In [1]: import numpy as np

In [2]: from numpy import linalg as LA

In [3]: np.set_printoptions(precision=2, suppress=True, linewidth=120)

In [4]: A = np.load("out3.npy")

In [5]: A
Out[5]: 
array([[ 0.67, -1.3 , -4.55, -1.28, -0.7 ],
       [-1.  ,  1.95,  1.51,  1.42, -3.99],
       [-0.47,  1.38,  1.73, -3.94, -2.08],
       [-3.18, -1.25,  3.05, -1.38, -1.45],
       [-2.76, -1.56, -1.05,  2.4 ,  2.85],
       [ 0.28,  3.85,  0.56,  2.3 , -2.11],
       [ 1.83, -2.78, -1.81,  2.08,  2.52],
       [ 0.31, -0.25, -3.3 ,  2.93, -2.31],
       [-0.33, -0.9 , -1.74,  4.51,  0.86],
       [ 2.02,  2.35,  1.68, -3.23,  1.45],
       [ 0.21,  4.24,  0.83,  1.18, -2.22],
       [-0.09,  2.65, -2.39,  3.33, -1.08],
       [ 0.3 ,  3.13,  0.87, -3.37, -1.74],
       [-1.8 ,  1.04,  2.38,  3.76, -0.95],
       [ 4.28, -1.83, -0.55, -1.36,  1.08],
       [-3.09, -0.17, -2.51, -2.36, -1.89],
       [-4.  ,  1.06,  2.71, -0.35,  0.64],
       [-2.56,  1.48, -1.17,  3.58, -1.43],
       [-1.18,  0.98, -4.27,  1.33, -1.61],
       [-0.58, -2.88,  0.6 ,  1.05, -3.86],
       [-1.  , -1.1 , -2.95, -2.87, -2.42],
       [-1.48,  3.44,  0.82,  0.62,  3.15]])

In [6]: Q, R = LA.qr(A)

In [7]: np.round(Q.T @ Q, 2) + 0
Out[7]: 
array([[1., 0., 0., 0., 0.],
       [0., 1., 0., 0., 0.],
       [0., 0., 1., 0., 0.],
       [0., 0., 0., 1., 0.],
       [0., 0., 0., 0., 1.]])

In [8]: round(float(abs(R[0, 0])), 2), round(LA.norm(A[:, 0]), 2)
Out[8]: (9.26, np.float64(9.26))

In [9]: np.trace(Q @ Q.T)
Out[9]: np.float64(5.0)

In [10]: R
Out[10]: 
array([[ -9.26,   1.44,   1.3 ,   2.12,  -2.32],
       [  0.  , -10.16,  -2.54,  -0.31,   1.94],
       [  0.  ,   0.  , -10.23,   2.94,  -1.54],
       [  0.  ,   0.  ,   0.  ,  11.51,   1.  ],
       [  0.  ,   0.  ,   0.  ,   0.  ,  -9.38]])

In [11]: print(np.allclose(R.T @ R, A.T @ A))
True
